% python3 -q
>>> import numpy as np
>>> np.set_printoptions(precision=2, suppress=True, linewidth=140, floatmode="fixed")
>>> def rd(a):
...     return np.round(a, 2) + 0
... 
>>> rng = np.random.default_rng(673)
>>> z = rng.integers(0, 2, 4)
>>> mat = np.triu((z[:, None] == z) & (rng.random((4, 4)) < 0.8), 1).astype(int)
>>> mat += mat.T
>>> mat
array([[0, 1, 1, 1],
       [1, 0, 1, 1],
       [1, 1, 0, 1],
       [1, 1, 1, 0]])
>>> # equal to its transpose
>>> rd(np.linalg.norm(mat, axis=1))
array([1.73, 1.73, 1.73, 1.73])
>>> rd(np.linalg.norm(mat[0], 1)), rd(np.linalg.norm(mat[0], np.inf))
(np.float64(3.0), np.float64(1.0))
>>> rd(np.linalg.norm(mat, 1)), rd(np.linalg.norm(mat, np.inf))
(np.float64(3.0), np.float64(3.0))
>>> rd(np.linalg.norm(mat[0] - mat[1]))
np.float64(1.41)
>>> rd(np.linalg.norm(mat, axis=0))
array([1.73, 1.73, 1.73, 1.73])
>>> evals, vecs = np.linalg.eigh(mat)
>>> rd(vecs.T @ vecs)
array([[1.00, 0.00, 0.00, 0.00],
       [0.00, 1.00, 0.00, 0.00],
       [0.00, 0.00, 1.00, 0.00],
       [0.00, 0.00, 0.00, 1.00]])
>>> rd(np.abs(vecs[:, -1]))
array([0.50, 0.50, 0.50, 0.50])
>>> rd(np.linalg.svd(mat, compute_uv=False))
array([3.00, 1.00, 1.00, 1.00])
>>> rd(evals.sum()), np.trace(mat)
(np.float64(0.0), np.int64(0))
>>> rd(evals)
array([-1.00, -1.00, -1.00,  3.00])
>>> rd(vecs.T @ mat @ vecs)
array([[-1.00,  0.00,  0.00,  0.00],
       [ 0.00, -1.00,  0.00,  0.00],
       [ 0.00,  0.00, -1.00,  0.00],
       [ 0.00,  0.00,  0.00,  3.00]])
>>> (evals > 1e-8).sum(), (evals < -1e-8).sum()
(np.int64(1), np.int64(3))
>>> P = np.triu(np.array([[1, -1, 0, -2], [-3, 3, -3, -1], [0, 1, 2, 1], [2, -3, 3, 3]]), 1) + np.eye(4)
>>> B = P @ mat @ np.linalg.inv(P)
>>> np.trace(B), np.trace(mat)
(np.float64(0.0), np.int64(0))
>>> rd(np.poly(B))
array([ 1.00,  0.00, -6.00, -8.00, -3.00])
>>> rd(np.linalg.det(mat.T))
np.float64(-3.0)
>>> np.einsum("ii->", mat)
np.int64(0)
>>> F = np.loadtxt("mat.csv", delimiter=",")
>>> F
array([[3.00, 1.00, 1.00, 1.00],
       [1.00, 3.00, 1.00, 1.00],
       [1.00, 1.00, 3.00, 1.00],
       [1.00, 1.00, 1.00, 3.00]])
>>> # equal to its transpose
>>> B = np.linalg.inv(mat)
>>> (np.abs(B) > 1e-9).astype(int)
array([[1, 1, 1, 1],
       [1, 1, 1, 1],
       [1, 1, 1, 1],
       [1, 1, 1, 1]])
>>> rd(np.linalg.inv(B))
array([[0.00, 1.00, 1.00, 1.00],
       [1.00, 0.00, 1.00, 1.00],
       [1.00, 1.00, 0.00, 1.00],
       [1.00, 1.00, 1.00, 0.00]])
>>> feats = np.load("sample1.npy")
>>> feats
array([[-7.82, -6.20,  0.64],
       [-2.87,  8.17, -5.00],
       [-4.53, -8.63,  2.26],
       [ 1.45,  9.01, -4.10],
       [-0.83,  8.75,  4.78],
       [ 6.85, -2.47,  6.85],
       [ 4.86, -1.53, -8.60],
       [-2.75,  1.01,  9.56],
       [-6.81, -4.43, -5.84],
       [ 8.83,  3.84, -2.70],
       [ 3.09, -5.11, -8.02],
       [-6.08, -7.94, -0.10],
       [ 0.62, -0.79, -9.95],
       [-3.88, -7.48,  5.38],
       [-1.37, -8.98,  4.19],
       [-5.85,  7.67, -2.63],
       [ 4.53,  6.78,  5.79],
       [ 7.55, -0.54, -6.54],
       [-5.45,  4.09,  7.32],
       [ 9.28,  3.23, -1.87],
       [ 2.23,  9.08,  3.55],
       [-2.15, -5.57, -8.02],
       [ 9.61,  2.27,  1.61]])
>>> basis = feats[[21, 13]].astype(float)
>>> for _ in range(7):
...     z = np.linalg.norm(feats[:, None] - basis, axis=-1).argmin(axis=1)
...     basis = np.array([feats[z == j].mean(axis=0) for j in range(2)])
... 
>>> z
array([1, 0, 1, 0, 1, 1, 0, 1, 0, 0, 0, 1, 0, 1, 1, 0, 1, 0, 1, 0, 1, 0, 0])
>>> rd(basis[1] - basis[0])
array([-4.04, -2.44,  9.70])
